In [1]: import numpy as np

In [2]: np.set_printoptions(suppress=True, linewidth=160)

In [3]: rng = np.random.default_rng(83546)

In [4]: z = rng.integers(0, 2, 5)

In [5]: feats = np.array([[-1, -1, 2, -1, -3],
   ...:     [3, 1, 1, 1, -3],
   ...:     [-1, 0, 3, 2, 1],
   ...:     [-2, 2, -1, 3, 3],
   ...:     [1, -1, -2, -2, -3]]) * (z[:, None] == z)

In [6]: print(feats)
[[-1 -1  2 -1  0]
 [ 3  1  1  1  0]
 [-1  0  3  2  0]
 [-2  2 -1  3  0]
 [ 0  0  0  0 -3]]

In [7]: # splits into 2 blocks

In [8]: print(np.round(np.abs(np.linalg.eigvals(feats)).max(), 2))
3.48

In [9]: feats.inv()
Traceback (most recent call last):
  Cell In[9], line 1
    feats.inv()
AttributeError: 'numpy.ndarray' object has no attribute 'inv'


In [10]: print((feats + feats.T) / 2)
[[-1.   1.   0.5 -1.5  0. ]
 [ 1.   1.   0.5  1.5  0. ]
 [ 0.5  0.5  3.   0.5  0. ]
 [-1.5  1.5  0.5  3.   0. ]
 [ 0.   0.   0.   0.  -3. ]]

In [11]: print(feats @ feats)
[[-2 -2  4  1  0]
 [-3  0  9  3  0]
 [-6  5  5 13  0]
 [ 3 10 -8 11  0]
 [ 0  0  0  0  9]]

In [12]: np.linalg.determinant(feats)
Traceback (most recent call last):
  Cell In[12], line 1
    np.linalg.determinant(feats)
AttributeError: module 'numpy.linalg' has no attribute 'determinant'


In [13]: assert feats == feats.T
Traceback (most recent call last):
  Cell In[13], line 1
    assert feats == feats.T
ValueError: The truth value of an array with more than one element is ambiguous. Use a.any() or a.all()


In [14]: print(np.linalg.matrix_power(feats, 2))
[[-2 -2  4  1  0]
 [-3  0  9  3  0]
 [-6  5  5 13  0]
 [ 3 10 -8 11  0]
 [ 0  0  0  0  9]]

In [15]: print(np.allclose(feats @ feats.T, feats.T @ feats))
False

In [16]: A = np.load("data.npy")

In [17]: print(A)
[[2. 1. 0. 0. 0. 0. 0. 0. 0. 0. 0. 0. 0. 0. 0.]
 [0. 2. 1. 0. 0. 0. 0. 0. 0. 0. 0. 0. 0. 0. 0.]
 [0. 0. 2. 1. 0. 0. 0. 0. 0. 0. 0. 0. 0. 0. 0.]
 [0. 0. 0. 2. 1. 0. 0. 0. 0. 0. 0. 0. 0. 0. 0.]
 [0. 0. 0. 0. 2. 1. 0. 0. 0. 0. 0. 0. 0. 0. 0.]
 [0. 0. 0. 0. 0. 2. 1. 0. 0. 0. 0. 0. 0. 0. 0.]
 [0. 0. 0. 0. 0. 0. 2. 1. 0. 0. 0. 0. 0. 0. 0.]
 [0. 0. 0. 0. 0. 0. 0. 2. 1. 0. 0. 0. 0. 0. 0.]
 [0. 0. 0. 0. 0. 0. 0. 0. 2. 1. 0. 0. 0. 0. 0.]
 [0. 0. 0. 0. 0. 0. 0. 0. 0. 2. 1. 0. 0. 0. 0.]
 [0. 0. 0. 0. 0. 0. 0. 0. 0. 0. 2. 1. 0. 0. 0.]
 [0. 0. 0. 0. 0. 0. 0. 0. 0. 0. 0. 2. 1. 0. 0.]
 [0. 0. 0. 0. 0. 0. 0. 0. 0. 0. 0. 0. 2. 1. 0.]
 [0. 0. 0. 0. 0. 0. 0. 0. 0. 0. 0. 0. 0. 2. 1.]
 [0. 0. 0. 0. 0. 0. 0. 0. 0. 0. 0. 0. 0. 0. 2.]]

In [18]: # triangular: eigenvalues sit on the diagonal

In [19]: B = np.linalg.inv(A)

In [20]: print(np.allclose(B, A.T))
False

In [21]: print(np.round(np.linalg.slogdet(A)[0], 2))
1.0
